>>> import numpy as np
>>> import numpy.linalg as la
>>> np.set_printoptions(precision=2, suppress=True, linewidth=100, legacy="1.25")
>>> tidy = lambda a: np.round(a, 2) + 0
>>> X = np.load("block2.npy")
>>> X
array([[3.1, 3. , 0. , 0. ],
       [3. , 2.1, 0. , 1. ],
       [1. , 0. , 3.1, 3. ],
       [3. , 3. , 0. , 0.1]])
>>> w, evecs = la.eig(X)
>>> print(tidy(np.sort(la.eigvals(X.T))))
[-0.9  0.1  3.1  6.1]
>>> tidy(np.sort(la.eigvals(X @ X)))
array([ 0.01,  0.81,  9.61, 37.21])
>>> tidy(w)
array([ 3.1,  6.1, -0.9,  0.1])
>>> X @ evecs[:, 0] - w[0] * evecs[:, 0]
array([0., 0., 0., 0.])
>>> tidy(np.sort(la.eigvals(la.inv(X))))
array([-1.11,  0.16,  0.32, 10.  ])
>>> Q, R = la.qr(X)
>>> print(tidy(R))
[[-5.35 -4.6  -0.58 -1.18]
 [ 0.    1.12 -2.38 -2.69]
 [ 0.    0.   -1.9  -1.17]
 [ 0.    0.    0.    0.15]]
>>> tidy(Q.T @ Q)
array([[1., 0., 0., 0.],
       [0., 1., 0., 0.],
       [0., 0., 1., 0.],
       [0., 0., 0., 1.]])
>>> np.trace(Q @ Q.T)
4.0
>>> Q.shape, R.shape
((4, 4), (4, 4))
>>> print(np.allclose(R.T @ R, X.T @ X))
True
>>> proj = np.triu(np.array([[-6, 2, -3, 6], [-5, -2, 7, -5], [-8, -9, -4, 1], [6, 1, -8, -5]]), 1) + np.eye(4)
>>> B = proj @ X @ la.inv(proj)
>>> tidy(np.poly(B))
array([ 1.  , -8.4 , 11.46, 15.96, -1.7 ])
>>> la.matrix_rank(B)
4
>>> tidy(proj @ X - X @ proj)
array([[ 21.,  16., -21., -10.],
       [ -8., -21.,  16.,  13.],
       [  3.,   1.,   3.,  -9.],
       [  0.,  -6., -12.,  -3.]])
>>> rng = np.random.default_rng(85868)
>>> labels = rng.permutation(4)
>>> print(labels)
[0 2 1 3]
>>> B = X[labels][:, labels]
>>> tidy(la.det(B)), tidy(la.det(X[labels]))
(-1.7, 1.7)
>>> print(np.trace(B))
8.4
>>> data = np.load("m.npy")
>>> tidy(data)
array([[-0.95,  0.3 ],
       [ 0.3 ,  0.95]])
>>> w, evecs = la.eigh(data)
>>> print(w)
[-1.  1.]
>>> w.sum(), tidy(np.trace(data))
(0.0, 0.0)
>>> np.unique(w.round(6) + 0, return_counts=True)[1]
array([1, 1])
>>> tidy(la.eigvalsh(data @ data))
array([1., 1.])
>>> tidy(evecs @ np.diag(w) @ evecs.T)
array([[-0.95,  0.3 ],
       [ 0.3 ,  0.95]])
>>> tidy(evecs.T @ data @ evecs)
array([[-1.,  0.],
       [ 0.,  1.]])
>>> tidy(np.abs(evecs[:, -1]))
array([0.15, 0.99])
>>> np.abs(evecs[:, -1]).round(6).argmax()
1
>>> tidy(la.eigvalsh(data + 3 * np.eye(2)))
array([2., 4.])
>>> (w > 1e-8).sum(), (w < -1e-8).sum()
(1, 1)
>>> labels = rng.permutation(2)
>>> labels
array([1, 0])
>>> B = data[labels][:, labels]
>>> np.allclose(B, data)
False
>>> tidy(np.trace(B))
0.0
>>> tidy(np.diag(B))
array([ 0.95, -0.95])
>>> tidy(B)
array([[ 0.95,  0.3 ],
       [ 0.3 , -0.95]])
>>> x = np.array([3, 2])
>>> tidy(la.det(B))
-1.0
>>> print([p for p in range(1, 25) if np.allclose(la.matrix_power(B, p), np.eye(2))])
[2, 4, 6, 8, 10, 12, 14, 16, 18, 20, 22, 24]
>>> tidy(np.abs(la.eigvals(B)))
array([1., 1.])
>>> tidy(la.norm(x)), tidy(la.norm(B @ x))
(3.61, 3.61)
>>> B = data / la.norm(data, axis=1, keepdims=True)
>>> C2 = B @ B.T
>>> np.argwhere(np.triu(np.abs(C2) > 0.95, 1))
array([], shape=(0, 2), dtype=int64)
>>> print(tidy(C2[0]))
[1. 0.]
>>> print(np.degrees(np.arccos(np.clip(C2[0, 1], -1, 1))))
90.0
>>> print((np.abs(C2) > 0.9).astype(int))
[[1 0]
 [0 1]]
>>> (C2 - 2 * np.eye(2)).round(6).argmax(axis=1)
array([1, 0])
>>> tidy(C2)
array([[1., 0.],
       [0., 1.]])
>>> Q = data.astype(float).copy()
>>> for j in range(2):
...     Q[:, j] -= Q[:, :j] @ (Q[:, :j].T @ Q[:, j])
...     Q[:, j] /= la.norm(Q[:, j])
... 
>>> tidy(Q)
array([[-0.95,  0.3 ],
       [ 0.3 ,  0.95]])
>>> W0 = np.load("arr.npy")
>>> tidy(W0)
array([[ 0.38, -2.59,  1.47],
       [ 1.37,  0.53, -2.62],
       [ 0.6 , -2.69,  1.19],
       [ 0.93, -2.76,  0.72],
       [-1.83,  0.94,  2.18],
       [ 0.66,  1.68, -2.4 ],
       [-1.68,  0.26,  2.47],
       [-0.61,  2.69, -1.18],
       [ 0.47, -2.64,  1.35],
       [ 0.07,  2.29, -1.94],
       [ 1.87, -1.23, -2.  ],
       [ 0.19,  2.19, -2.05],
       [-1.85,  1.1 ,  2.09],
       [ 1.09, -2.76,  0.46],
       [ 1.72, -2.28, -0.93],
       [-0.27,  2.53, -1.6 ],
       [ 0.8 ,  1.49, -2.48],
       [-1.6 ,  0.01,  2.54],
       [ 0.  ,  2.34, -1.88]])
>>> C2 = np.cov(W0, rowvar=False)
>>> print(tidy(C2))
[[ 1.36 -1.04 -1.35]
 [-1.04  4.41 -1.87]
 [-1.35 -1.87  3.65]]
>>> tidy(np.corrcoef(W0.T))
array([[ 1.  , -0.42, -0.6 ],
       [-0.42,  1.  , -0.47],
       [-0.6 , -0.47,  1.  ]])
>>> tidy(la.eigvalsh(C2)[::-1])
array([5.93, 3.49, 0.  ])
>>> C2.shape
(3, 3)
>>> labels = W0[:, 0] > np.median(W0[:, 0])
>>> r0 = W0[labels].mean(axis=0) - W0[~labels].mean(axis=0)
>>> ((W0 - W0.mean(axis=0)) @ r0 > 0).astype(int)
array([1, 1, 1, 1, 0, 0, 0, 0, 1, 0, 1, 0, 0, 1, 1, 0, 0, 0, 0])
>>> rk = la.matrix_rank(W0)
>>> print(rk)
2
>>> ns = la.svd(W0)[2][rk:].T
>>> [int(la.matrix_rank(np.delete(W0, i, axis=0))) for i in range(19)]
[2, 2, 2, 2, 2, 2, 2, 2, 2, 2, 2, 2, 2, 2, 2, 2, 2, 2, 2]
>>> print([int(la.matrix_rank(W0[:i])) for i in range(1, len(W0) + 1)])
[1, 2, 2, 2, 2, 2, 2, 2, 2, 2, 2, 2, 2, 2, 2, 2, 2, 2, 2]
>>> print(tidy(ns[:, 0] / ns[np.abs(ns[:, 0]).round(6).argmax(), 0]))
[1.   0.5  0.62]
>>> [int(la.matrix_rank(W0[:, :j + 1])) for j in range(3)]
[1, 2, 2]
>>> W2 = W0[[14, 15]].astype(float)
>>> for _ in range(5):
...     labels = la.norm(W0[:, None] - W2, axis=-1).argmin(axis=1)
...     W2 = np.array([W0[labels == j].mean(axis=0) for j in range(2)])
... 
>>> labels
array([0, 1, 0, 0, 1, 1, 1, 1, 0, 1, 0, 1, 1, 0, 0, 1, 1, 1, 1])
>>> print(tidy(W2[1] - W2[0]))
[-1.4   3.92 -0.89]
>>> np.bincount(labels)
array([ 7, 12])
>>> B = np.array([[-2]])
>>> W2 = np.array([[1, 9], [-7, -1]])
>>> arr = np.block([[B, np.zeros((1, 2))], [np.zeros((2, 1)), W2]])
>>> arr
array([[-2.,  0.,  0.],
       [ 0.,  1.,  9.],
       [ 0., -7., -1.]])
>>> tidy(np.abs(la.eigvals(arr)).max())
7.87
>>> tidy(la.matrix_power(arr, 4))
array([[  16.,    0.,    0.],
       [   0., 3844.,    0.],
       [   0.,    0., 3844.]])
>>> r0 = np.array([2, 1, 5])
>>> B = arr + np.outer(r0, np.eye(3)[1])
>>> la.matrix_rank(la.inv(B) - la.inv(arr), tol=1e-8)
1
>>> tidy(la.det(B) / la.det(arr)), tidy(1 + la.solve(arr, r0)[1])
(0.26, 0.26)
>>> W2 = np.array([[0.6, -0.7, -1.0]])
>>> m1 = np.array([[0],
...     [2],
...     [2],
...     [1],
...     [1],
...     [2],
...     [0],
...     [0],
...     [2],
...     [0],
...     [1],
...     [1],
...     [0],
...     [1],
...     [0],
...     [0],
...     [0],
...     [0],
...     [2],
...     [2],
...     [0],
...     [0]]) @ W2 + 0.05 * rng.normal(size=(22, 3))
>>> print(tidy(m1))
[[ 0.02 -0.03  0.04]
 [ 1.22 -1.43 -2.01]
 [ 1.16 -1.41 -1.94]
 [ 0.67 -0.65 -1.01]
 [ 0.58 -0.6  -1.05]
 [ 1.22 -1.4  -1.9 ]
 [-0.06  0.03  0.05]
 [ 0.01  0.08 -0.04]
 [ 1.25 -1.41 -2.02]
 [-0.05 -0.01  0.04]
 [ 0.51 -0.63 -1.01]
 [ 0.6  -0.71 -1.05]
 [ 0.03  0.09  0.01]
 [ 0.53 -0.65 -1.02]
 [-0.01  0.06 -0.09]
 [ 0.04  0.02 -0.04]
 [ 0.06  0.06  0.02]
 [-0.02 -0.04 -0.04]
 [ 1.19 -1.43 -1.95]
 [ 1.13 -1.37 -2.06]
 [-0.03 -0.04 -0.03]
 [ 0.05 -0.01  0.  ]]
>>> cen = (m1 - m1.mean(axis=0)) / m1.std(axis=0)
>>> print(np.argwhere(np.abs(cen) > 2))
[]
>>> beta = la.lstsq(np.delete(cen, 0, axis=1), cen[:, 0])[0]
>>> print(np.abs(beta).argmax())
1
>>> cen = m1 - m1.mean(axis=0)
>>> U, s, Vt = la.svd(cen, full_matrices=False)
>>> tidy((s ** 2).sum() ** 2 / (s ** 4).sum())
1.01
>>> np.abs(Vt[0]).argmax()
2
>>> print(la.matrix_rank(cen))
3
>>> tidy(s ** 2 / (s ** 2).sum())
array([1., 0., 0.])
>>> Q, R = la.qr(m1)
>>> Q.shape, R.shape
((22, 3), (3, 3))
>>> np.allclose(R.T @ R, m1.T @ m1)
True
>>> tidy(np.abs(np.diag(R)))
array([3.21, 0.32, 0.36])
